$ ipython --no-banner

In [1]: import numpy as np

In [2]: np.set_printoptions(precision=2, suppress=True, linewidth=140, floatmode="fixed")

In [3]: tidy = lambda a: np.round(a, 2) + 0

In [4]: sigma = 3 * 0.2 ** np.arange(3)

In [5]: rng = np.random.default_rng(532)

In [6]: A = rng.normal(size=(16, 3)) * rng.permutation(sigma)

In [7]: print(tidy(A))
[[ 0.30  0.05  0.22]
 [-0.07 -0.02  2.65]
 [ 0.22 -0.05 -1.95]
 [ 1.12 -0.01  0.11]
 [ 0.04  0.17 -1.84]
 [-0.43 -0.14 -0.26]
 [ 0.45 -0.03 -5.04]
 [ 0.19  0.07  1.39]
 [ 0.31 -0.06  3.93]
 [ 0.68  0.08 -3.11]
 [ 0.03  0.09 -4.60]
 [ 0.09 -0.16  2.33]
 [-0.51 -0.09  6.56]
 [ 0.08  0.01 -8.74]
 [ 0.10  0.02 -4.58]
 [-0.33  0.16 -0.08]]

In [8]: Ac = (A - A.mean(axis=0)) / A.std(axis=0)

In [9]: print(np.argwhere(np.abs(Ac) > 2))
[[ 3  0]
 [13  2]]

In [10]: beta = np.linalg.lstsq(np.delete(Ac, 1, axis=1), Ac[:, 1])[0]

In [11]: np.abs(beta).argmax()
Out[11]: np.int64(1)

In [12]: K = np.load("data.npy")

In [13]: K
Out[13]: 
array([[ 2.09,  0.56, -0.02, -1.15,  0.69,  0.13,  1.64],
       [ 0.67, -2.00,  0.19,  1.33, -0.67,  1.04,  0.23],
       [-2.78, -1.96,  0.77, -6.00,  2.60,  3.33, -3.37],
       [ 0.73, -2.54,  0.65, -3.47,  1.59,  3.12, -0.47],
       [ 0.42,  1.86,  0.22, -1.08,  0.70, -0.68, -0.22]])

In [14]: # rows and columns are dependent

In [15]: tidy(K @ np.linalg.pinv(K) @ K)
Out[15]: 
array([[ 2.09,  0.56, -0.02, -1.15,  0.69,  0.13,  1.64],
       [ 0.67, -2.00,  0.19,  1.33, -0.67,  1.04,  0.23],
       [-2.78, -1.96,  0.77, -6.00,  2.60,  3.33, -3.37],
       [ 0.73, -2.54,  0.65, -3.47,  1.59,  3.12, -0.47],
       [ 0.42,  1.86,  0.22, -1.08,  0.70, -0.68, -0.22]])

In [16]: np.abs(np.diag(np.linalg.qr(K)[1])) > 1e-9
Out[16]: array([ True,  True,  True,  True, False])

In [17]: np.allclose(K[:-1].T @ np.linalg.lstsq(K[:-1].T, K[-1])[0], K[-1])
Out[17]: True

In [18]: try:
    ...:     np.linalg.inv(K)
    ...: except np.linalg.LinAlgError as e:
    ...:     print(repr(e))
    ...: 
LinAlgError('Last 2 dimensions of the array must be square')

In [19]: np.linalg.lstsq(K[:-1].T, K[-1])[2]
Out[19]: np.int32(4)

In [20]: print(tidy(np.trace(np.linalg.pinv(K) @ K)))
4.0

In [21]: out = K + rng.integers(-2, 3, (5, 4)) @ rng.integers(-2, 3, (4, 7))

In [22]: tidy(out)
Out[22]: 
array([[ 7.09, -7.44,  2.98, -0.15,  2.69, -3.87,  7.64],
       [-0.33, -1.00,  1.19,  1.33, -0.67, -0.96, -0.77],
       [ 0.22, -5.96,  4.77, -5.00,  2.60, -0.67,  1.63],
       [ 3.73, -6.54,  6.65, -6.47,  5.59, -3.88,  1.53],
       [-1.58,  4.86,  3.22, -2.08,  0.70, -4.68, -2.22]])

In [23]: tidy(out - K)
Out[23]: 
array([[ 5.00, -8.00,  3.00,  1.00,  2.00, -4.00,  6.00],
       [-1.00,  1.00,  1.00,  0.00,  0.00, -2.00, -1.00],
       [ 3.00, -4.00,  4.00,  1.00,  0.00, -4.00,  5.00],
       [ 3.00, -4.00,  6.00, -3.00,  4.00, -7.00,  2.00],
       [-2.00,  3.00,  3.00, -1.00,  0.00, -4.00, -2.00]])

In [24]: left, sigma, Vh = np.linalg.svd(K)

In [25]: tidy(sigma)
Out[25]: array([10.05,  4.09,  3.74,  0.62,  0.00])

In [26]: out = left[:, :4] @ np.diag(sigma[:4]) @ Vh[:4]

In [27]: np.linalg.matrix_rank(K, rtol=0.05)
Out[27]: np.int64(4)

In [28]: print(tidy(out))
[[ 2.09  0.56 -0.02 -1.15  0.69  0.13  1.64]
 [ 0.67 -2.00  0.19  1.33 -0.67  1.04  0.23]
 [-2.78 -1.96  0.77 -6.00  2.60  3.33 -3.37]
 [ 0.73 -2.54  0.65 -3.47  1.59  3.12 -0.47]
 [ 0.42  1.86  0.22 -1.08  0.70 -0.68 -0.22]]

In [29]: np.linalg.matrix_rank(out)
Out[29]: np.int64(4)

In [30]: mat = np.load("x.npy")

In [31]: print(mat)
[[ 4  4  4  4  4  0 -6]
 [ 4  4  4  4  4  0 -6]
 [ 4  4  4  4  4  0 -6]
 [ 4  4  4  4  4  0 -6]
 [ 4  4  4  4  4  0 -6]
 [ 0  0  0  0  0  0  0]
 [-6 -6 -6 -6 -6  0  9]]

In [32]: # columns 0 and 1 are equal

In [33]: left, sigma, Vh = np.linalg.svd(mat)

In [34]: tidy(sigma)
Out[34]: array([29.00,  0.00,  0.00,  0.00,  0.00,  0.00,  0.00])

In [35]: np.argmax(sigma[:-1] / (sigma[1:] + 1e-6)) + 1
Out[35]: np.int64(1)

In [36]: out = left[:, :1] @ np.diag(sigma[:1]) @ Vh[:1]

In [37]: print(tidy(np.linalg.norm(mat - out, 2)), tidy(sigma[1]))
0.0 0.0

In [38]: tidy(np.linalg.norm(mat - out) / np.linalg.norm(mat))
Out[38]: np.float64(0.0)

In [39]: ev, evecs = np.linalg.eigvalsh(mat)
Traceback (most recent call last):
  Cell In[39], line 1
    ev, evecs = np.linalg.eigvalsh(mat)
ValueError: too many values to unpack (expected 2)


In [40]: ev, evecs = np.linalg.eigh(mat)

In [41]: tidy(ev)
Out[41]: array([ 0.00,  0.00,  0.00,  0.00,  0.00,  0.00, 29.00])

In [42]: tidy(evecs.T @ evecs)
Out[42]: 
array([[1.00, 0.00, 0.00, 0.00, 0.00, 0.00, 0.00],
       [0.00, 1.00, 0.00, 0.00, 0.00, 0.00, 0.00],
       [0.00, 0.00, 1.00, 0.00, 0.00, 0.00, 0.00],
       [0.00, 0.00, 0.00, 1.00, 0.00, 0.00, 0.00],
       [0.00, 0.00, 0.00, 0.00, 1.00, 0.00, 0.00],
       [0.00, 0.00, 0.00, 0.00, 0.00, 1.00, 0.00],
       [0.00, 0.00, 0.00, 0.00, 0.00, 0.00, 1.00]])

In [43]: tidy(np.sort(np.linalg.eigvals(mat).real))
Out[43]: array([ 0.00,  0.00,  0.00,  0.00,  0.00,  0.00, 29.00])

In [44]: print(mat @ mat)
[[ 116  116  116  116  116    0 -174]
 [ 116  116  116  116  116    0 -174]
 [ 116  116  116  116  116    0 -174]
 [ 116  116  116  116  116    0 -174]
 [ 116  116  116  116  116    0 -174]
 [   0    0    0    0    0    0    0]
 [-174 -174 -174 -174 -174    0  261]]

In [45]: (np.linalg.matrix_power((mat != 0) + (mat.T != 0) + np.eye(7), 7) > 0).astype(int)
Out[45]: 
array([[1, 1, 1, 1, 1, 0, 1],
       [1, 1, 1, 1, 1, 0, 1],
       [1, 1, 1, 1, 1, 0, 1],
       [1, 1, 1, 1, 1, 0, 1],
       [1, 1, 1, 1, 1, 0, 1],
       [0, 0, 0, 0, 0, 1, 0],
       [1, 1, 1, 1, 1, 0, 1]])

In [46]: print(np.flatnonzero(np.linalg.matrix_power((mat != 0) + (mat.T != 0) + np.eye(7), 7)[2]))
[0 1 2 3 4 6]

In [47]: X = np.loadtxt("a.csv", delimiter=",")

In [48]: tidy(X)
Out[48]: 
array([[ 0.97,  0.00,  0.00, -0.26,  0.00,  0.00],
       [ 0.00,  1.00,  0.00,  0.00,  0.00,  0.00],
       [ 0.00,  0.00,  1.00,  0.00,  0.00,  0.00],
       [ 0.26,  0.00,  0.00,  0.97,  0.00,  0.00],
       [ 0.00,  0.00,  0.00,  0.00,  1.00,  0.00],
       [ 0.00,  0.00,  0.00,  0.00,  0.00,  1.00]])

In [49]: # splits into 5 blocks

In [50]: rk = np.linalg.matrix_rank(K)

In [51]: rk
Out[51]: np.int64(4)

In [52]: ns = np.linalg.svd(K)[2][rk:].T

In [53]: print(tidy(K @ ns))
[[0.00 0.00 0.00]
 [0.00 0.00 0.00]
 [0.00 0.00 0.00]
 [0.00 0.00 0.00]
 [0.00 0.00 0.00]]

In [54]: np.linalg.matrix_rank(K.T @ K), np.linalg.matrix_rank(K @ K.T)
Out[54]: (np.int64(4), np.int64(4))

In [55]: tidy(ns @ ns.T)
Out[55]: 
array([[ 0.14, -0.09, -0.24, -0.08, -0.07, -0.14, -0.17],
       [-0.09,  0.27, -0.06,  0.07, -0.10,  0.40,  0.09],
       [-0.24, -0.06,  0.75, -0.05, -0.05, -0.13,  0.33],
       [-0.08,  0.07, -0.05,  0.21,  0.35,  0.15,  0.06],
       [-0.07, -0.10, -0.05,  0.35,  0.82, -0.08,  0.04],
       [-0.14,  0.40, -0.13,  0.15, -0.08,  0.61,  0.12],
       [-0.17,  0.09,  0.33,  0.06,  0.04,  0.12,  0.20]])

In [56]: print(np.allclose(K @ ns, 0))
True

In [57]: M = np.load("run15.npy")

In [58]: M
Out[58]: 
array([[ 2,  3,  4,  5,  6,  7,  8,  9],
       [10, 11, 12, 13, 14, 15, 16, 17],
       [18, 19, 20, 21, 22, 23, 24, 25]])

In [59]: np.unique(M.round(6), axis=0).shape
Out[59]: (3, 8)
